>>> import numpy as np
>>> np.set_printoptions(precision=3, suppress=True, linewidth=160, sign=" ")
>>> rnd = lambda a: np.round(a, 3) + 0
>>> arr = np.vander(np.arange(14) - 2, 4, increasing=True)
>>> arr
array([[   1,   -2,    4,   -8],
       [   1,   -1,    1,   -1],
       [   1,    0,    0,    0],
       [   1,    1,    1,    1],
       [   1,    2,    4,    8],
       [   1,    3,    9,   27],
       [   1,    4,   16,   64],
       [   1,    5,   25,  125],
       [   1,    6,   36,  216],
       [   1,    7,   49,  343],
       [   1,    8,   64,  512],
       [   1,    9,   81,  729],
       [   1,   10,  100, 1000],
       [   1,   11,  121, 1331]])
>>> vec = np.array([2, 5, 4, 0])
>>> rhs = arr @ vec
>>> rnd(np.linalg.solve(arr.T @ arr, arr.T @ rhs))
array([ 2.,  5.,  4.,  0.])
>>> rhs
array([   8,    1,    2,   11,   28,   53,   86,  127,  176,  233,  298,  371,  452,  541])
>>> rng = np.random.default_rng(2869)
>>> rhs = rhs + 0.3 * rng.normal(size=14)
>>> rnd(rhs)
array([   7.496,    1.206,    2.547,   10.973,   28.307,   52.641,   85.567,  126.865,  175.682,  233.686,  298.676,  370.839,  451.87 ,  540.675])
>>> b, *_ = np.linalg.lstsq(arr, rhs)
>>> rnd(np.linalg.norm(rhs - arr @ b))
np.float64(1.457)
>>> X = np.loadtxt("data.csv", delimiter=",")
>>> X
array([[ 0.3  , -0.2  , -0.4  , -0.5  ,  1.   ,  0.7  , -0.5  , -0.2  , -0.8  , -2.   ,  0.7  ,  3.751, -0.4  ,  0.   ,  0.3  ],
       [ 1.   ,  1.9  , -0.7  ,  0.6  ,  0.1  , -0.5  , -0.5  , -0.8  ,  0.8  ,  2.   , -1.6  , -1.798,  1.2  , -0.7  , -1.   ],
       [ 0.7  , -1.2  ,  0.4  , -0.3  ,  0.1  , -0.1  ,  1.   , -1.5  , -1.1  ,  1.   ,  0.   , -0.383, -0.7  ,  0.6  , -1.4  ],
       [ 1.6  ,  0.6  , -0.8  ,  0.3  , -0.2  ,  1.   ,  0.1  , -0.3  ,  0.3  ,  0.6  , -0.5  ,  4.821, -1.3  , -0.5  ,  1.2  ],
       [ 0.7  , -0.2  ,  2.   , -1.   , -0.8  ,  0.3  , -0.1  ,  0.4  , -1.6  , -1.2  ,  0.2  ,  1.308, -0.7  ,  0.2  ,  1.   ],
       [ 0.7  , -0.3  , -1.3  ,  1.2  ,  1.3  ,  0.4  , -0.9  , -0.3  , -0.8  ,  0.4  ,  0.2  ,  2.269,  0.3  , -0.6  , -0.5  ],
       [ 0.6  , -0.7  ,  1.   , -1.   ,  1.1  , -1.5  , -0.3  , -0.8  , -0.5  , -0.1  ,  0.6  , -7.377,  0.1  , -1.6  , -1.8  ],
       [-0.1  ,  0.1  , -0.2  , -0.5  , -0.4  ,  1.4  , -1.6  , -1.1  ,  0.4  , -1.4  ,  0.6  ,  7.192,  0.3  ,  1.3  ,  0.2  ],
       [ 1.2  , -0.8  ,  1.5  , -1.4  , -2.5  ,  0.8  ,  1.2  , -1.2  , -0.3  ,  2.5  , -2.4  ,  4.366, -1.1  ,  1.8  ,  1.1  ],
       [ 1.   , -0.6  ,  1.3  ,  0.2  ,  1.3  , -1.   , -0.9  , -0.6  ,  1.6  , -1.   ,  0.9  , -5.482, -1.7  ,  0.7  , -0.3  ],
       [ 0.   ,  0.8  , -0.7  ,  0.9  , -2.5  ,  0.1  ,  1.   ,  1.4  ,  1.4  ,  1.   , -1.2  ,  0.437, -0.6  ,  0.8  , -1.5  ],
       [-0.9  , -0.4  , -2.3  , -1.   ,  0.8  , -0.4  , -0.9  , -0.7  ,  2.7  ,  1.1  , -0.1  , -2.205,  0.7  , -0.3  ,  1.   ],
       [ 0.1  , -1.   ,  1.2  , -1.1  ,  1.3  , -0.2  ,  0.3  ,  0.3  ,  1.7  , -3.3  ,  1.9  , -1.611,  0.7  , -1.1  ,  0.6  ],
       [ 0.8  ,  0.2  ,  1.2  ,  0.6  , -0.1  , -0.6  , -2.6  , -1.2  , -0.3  , -2.2  ,  1.4  , -2.768,  0.8  , -1.9  , -0.4  ],
       [ 0.1  ,  0.2  ,  1.8  , -0.7  ,  0.4  , -1.2  ,  0.8  ,  0.5  , -0.8  ,  1.4  ,  0.9  , -6.308,  1.   ,  0.6  ,  1.5  ],
       [ 0.   ,  0.3  , -0.3  ,  0.5  , -0.9  ,  0.1  , -0.2  ,  0.7  , -1.5  , -0.7  , -0.6  ,  0.187,  0.5  , -0.7  , -0.2  ],
       [-0.3  ,  0.   ,  2.5  ,  0.5  , -1.5  ,  0.5  , -0.5  , -0.2  , -0.7  ,  0.2  , -0.5  ,  3.498,  1.   , -0.3  ,  0.6  ],
       [ 0.4  ,  1.3  ,  0.8  , -1.5  , -1.   , -1.7  , -1.2  , -0.7  , -1.3  , -0.3  ,  0.   , -8.099, -1.   , -0.8  , -0.2  ],
       [ 0.7  ,  0.1  , -1.6  ,  0.5  , -0.2  ,  0.6  ,  0.9  ,  1.2  ,  0.7  , -0.8  ,  0.9  ,  2.801, -0.9  ,  1.6  , -2.2  ],
       [-0.2  , -0.3  ,  0.9  ,  0.3  , -2.1  , -1.   , -2.7  ,  1.6  ,  0.3  , -1.3  , -0.3  , -4.52 , -1.4  , -0.6  , -1.8  ],
       [ 1.   , -1.8  , -1.7  ,  0.1  ,  0.6  ,  0.1  , -0.6  ,  0.8  ,  0.9  , -0.7  ,  0.9  ,  0.774, -0.5  , -1.8  ,  0.2  ],
       [ 0.   ,  0.8  , -1.8  , -0.2  , -0.4  ,  0.5  ,  0.5  ,  0.2  ,  0.2  , -0.3  , -1.2  ,  2.099,  1.   ,  0.   ,  0.8  ],
       [ 0.7  , -1.5  , -0.4  , -0.9  ,  0.1  ,  1.5  , -0.1  ,  1.1  ,  0.4  , -1.2  , -1.   ,  7.567, -0.9  ,  2.3  ,  0.2  ],
       [ 1.9  ,  0.9  ,  0.3  ,  1.9  , -1.   , -0.2  , -0.6  ,  0.1  ,  0.4  , -0.6  ,  0.2  , -0.925, -0.9  , -1.1  ,  0.   ],
       [-0.7  , -1.3  ,  1.5  , -0.4  ,  1.5  , -1.2  ,  0.   ,  0.   ,  1.4  ,  0.2  , -0.5  , -6.162, -2.6  ,  0.8  ,  1.5  ],
       [-0.4  ,  1.1  ,  0.6  ,  0.6  , -0.3  ,  0.3  ,  0.   ,  1.3  ,  1.4  ,  0.7  , -1.1  ,  1.365, -1.5  ,  1.4  , -0.1  ],
       [-0.1  , -0.9  ,  0.4  ,  0.6  ,  0.3  , -0.1  , -0.9  , -1.9  ,  0.8  ,  0.9  , -1.4  , -0.819, -1.1  , -0.2  , -0.1  ],
       [-1.4  ,  0.5  , -1.1  ,  1.2  ,  1.2  , -0.5  ,  1.7  , -1.   , -0.7  ,  0.3  ,  2.7  , -2.844,  1.6  , -1.3  , -1.2  ],
       [-1.4  , -1.   ,  1.   , -0.5  ,  0.7  , -0.4  , -0.1  , -0.2  ,  0.7  ,  0.6  ,  0.1  , -1.894, -0.7  , -0.6  , -0.1  ],
       [-0.9  , -0.3  , -0.2  ,  1.5  ,  0.   , -0.8  , -0.5  ,  0.3  ,  1.5  ,  1.6  ,  0.1  , -4.334,  0.3  , -0.3  ,  0.7  ],
       [-0.9  ,  0.   , -0.8  , -0.5  ,  0.8  ,  0.1  , -0.4  ,  0.2  ,  1.9  ,  0.2  , -0.9  ,  0.431,  0.4  ,  0.6  , -0.4  ],
       [ 0.6  , -1.   ,  0.2  ,  1.8  , -0.6  ,  0.3  ,  1.5  ,  1.9  ,  0.7  ,  0.9  , -1.1  ,  1.189, -2.   ,  0.3  , -2.2  ],
       [ 1.5  ,  0.4  ,  0.3  ,  0.2  ,  0.3  ,  0.9  ,  0.5  , -1.9  ,  0.3  , -0.3  ,  0.1  ,  4.257, -1.1  , -0.6  ,  1.5  ],
       [-0.2  , -1.6  , -0.8  ,  0.3  , -0.9  ,  0.   ,  0.   ,  0.2  ,  1.2  ,  0.2  , -0.4  ,  0.292,  0.3  , -1.6  , -1.   ],
       [ 0.4  , -0.3  ,  0.7  ,  1.5  ,  0.   , -1.2  ,  0.1  , -0.1  , -1.8  ,  0.7  ,  0.4  , -6.531,  1.3  , -1.5  , -0.2  ],
       [ 1.2  ,  0.9  ,  0.7  ,  0.   ,  0.   , -0.1  ,  1.8  , -1.3  ,  1.7  , -0.4  , -0.5  , -0.524,  1.1  ,  1.3  , -1.3  ],
       [ 0.   , -1.7  , -0.8  ,  0.8  ,  0.7  ,  1.5  , -0.7  , -0.4  ,  0.1  ,  0.2  , -1.5  ,  7.553, -1.5  ,  0.3  ,  0.   ]])
>>> Z = X[[12, 7]].astype(float)
>>> for _ in range(4):
...     lab = np.linalg.norm(X[:, None] - Z, axis=-1).argmin(axis=1)
...     Z = np.array([X[lab == j].mean(axis=0) for j in range(2)])
... 
>>> lab
array([ 1,  0,  0,  1,  1,  1,  0,  1,  1,  0,  1,  0,  0,  0,  0,  0,  1,  0,  1,  0,  0,  1,  1,  0,  0,  1,  0,  0,  0,  0,  0,  1,  1,  0,  0,  0,  1])
>>> np.bincount(lab)
array([ 22,  15])
